$ python3 -q
>>> import numpy as np
>>> from numpy import linalg as LA
>>> np.set_printoptions(suppress=True, linewidth=120)
>>> def rd(a):
...     return np.round(a, 3) + 0
... 
>>> W0 = np.maximum(np.array([[3, -4, -7, 7],
...     [3, -2, -3, -5],
...     [4, 2, -8, 6],
...     [-5, 5, -1, 0],
...     [6, -7, 3, 0],
...     [1, 0, -3, -7],
...     [0, -7, 4, -9],
...     [4, -3, 6, 2],
...     [-5, -2, 2, -1],
...     [-1, -7, -7, 2],
...     [8, -9, 5, 3],
...     [2, 7, -6, -4]]) @ np.array([[-1, 0, 3, 3, 1, -1],
...     [3, 1, 2, -3, 2, 2],
...     [3, 2, 0, 3, -1, 2],
...     [-3, -2, 3, 3, 0, 0]]) + np.array([1, -2, -1, 1, -3, -3]), 0)
>>> W0
array([[ 0,  0, 21, 22,  0,  0],
       [ 0,  0,  0,  0,  0,  0],
       [ 0,  0, 33,  1, 13,  0],
       [18,  1,  0,  0,  3, 10],
       [ 0,  0,  3, 49,  0,  0],
       [12,  6,  0,  0,  1,  0],
       [19, 17,  0,  7,  0,  0],
       [ 0,  3, 11, 46,  0,  0],
       [ 9,  2,  0,  0,  0,  2],
       [ 0,  0,  0,  4,  0,  0],
       [ 0,  0, 14, 76,  0,  0],
       [14,  1,  7,  0, 19,  0]])
>>> x0 = np.array([3, 1, 3, 3, 1, 1])
>>> y = W0 @ x0
>>> rd(LA.lstsq(W0, y)[0])
array([3., 1., 3., 3., 1., 1.])
>>> y
array([129,   0, 115,  68, 156,  43,  95, 174,  31,  12, 270,  83])
>>> rng = np.random.default_rng(297)
>>> y = y + 0.05 * rng.normal(size=12)
>>> rd(y)
array([129.055,   0.012, 114.965,  67.962, 155.984,  43.019,  95.013, 173.997,  31.013,  11.988, 269.908,  82.931])
>>> coef, *_ = LA.lstsq(W0, y)
>>> [round(float(LA.norm(LA.solve(W0.T @ W0 + lam * np.eye(6), W0.T @ y))), 2) for lam in (0, 1, 10, 100)]
[5.48, 5.47, 5.45, 5.24]
>>> rd(W0.T @ (y - W0 @ coef))
array([0., 0., 0., 0., 0., 0.])
>>> coef.round()
array([3., 1., 3., 3., 1., 1.])
>>> x0 = np.array([-1, 0, -2, 2, 1, 1])
>>> y = W0 @ x0
>>> coef, lr = np.zeros(6), 1 / LA.norm(W0, 2) ** 2
>>> for i in range(8):
...     coef -= lr * W0.T @ (W0 @ coef - y)
...     if i % 2 == 0: print(i, round(LA.norm(W0 @ coef - y), 3))
... 
0 70.122
2 53.364
4 41.84
6 34.035
>>> rd(LA.cond(W0))
np.float64(32.654)
>>> rd(coef)
array([-0.278, -0.16 , -0.89 ,  1.751, -0.361, -0.018])
>>> out = np.array([[1, 1, 2, 2, 1, 1], [2, 1, 1, 1, 1, 0]])
>>> E = out.T @ out
>>> E
array([[5, 3, 4, 4, 3, 1],
       [3, 2, 3, 3, 2, 1],
       [4, 3, 5, 5, 3, 2],
       [4, 3, 5, 5, 3, 2],
       [3, 2, 3, 3, 2, 1],
       [1, 1, 2, 2, 1, 1]])
>>> rank = LA.matrix_rank(E)
>>> rank
np.int64(2)
>>> ns = LA.svd(E)[2][rank:].T
>>> np.allclose(E @ ns, 0)
True
>>> mat = np.tril(np.array([[-3, -2, 2, 0, 3],
...     [-3, -3, 0, 0, 0],
...     [1, -1, 3, -3, 2],
...     [2, 2, -1, 1, 3],
...     [3, -2, 0, -2, -2]]), -1) + np.eye(5, dtype=int)
>>> mat
array([[ 1,  0,  0,  0,  0],
       [-3,  1,  0,  0,  0],
       [ 1, -1,  1,  0,  0],
       [ 2,  2, -1,  1,  0],
       [ 3, -2,  0, -2,  1]])
>>> x0 = np.array([-1, -3, 2, -2, 0])
>>> y = mat @ x0
>>> coef, lr = np.zeros(5), 1 / LA.norm(mat, 2) ** 2
>>> for i in range(12):
...     coef -= lr * mat.T @ (mat @ coef - y)
...     if i % 2 == 0: print(i, round(LA.norm(mat @ coef - y), 3))
... 
0 8.243
2 3.014
4 1.202
6 0.633
8 0.465
10 0.395
>>> rd(coef)
array([-1.088, -3.229,  1.532, -1.797,  0.352])
>>> Uu, sv, VT = LA.svd(mat, full_matrices=False)
>>> rd(np.abs(VT[0]))
array([0.871, 0.389, 0.021, 0.262, 0.143])
>>> rd(np.cumsum(sv ** 2) / np.sum(sv ** 2))
array([0.675, 0.946, 0.995, 1.   , 1.   ])
>>> rd(Uu.T @ Uu)
array([[1., 0., 0., 0., 0.],
       [0., 1., 0., 0., 0.],
       [0., 0., 1., 0., 0.],
       [0., 0., 0., 1., 0.],
       [0., 0., 0., 0., 1.]])
>>> rd(Uu.T @ mat @ VT.T)
array([[5.325, 0.   , 0.   , 0.   , 0.   ],
       [0.   , 3.375, 0.   , 0.   , 0.   ],
       [0.   , 0.   , 1.426, 0.   , 0.   ],
       [0.   , 0.   , 0.   , 0.463, 0.   ],
       [0.   , 0.   , 0.   , 0.   , 0.084]])
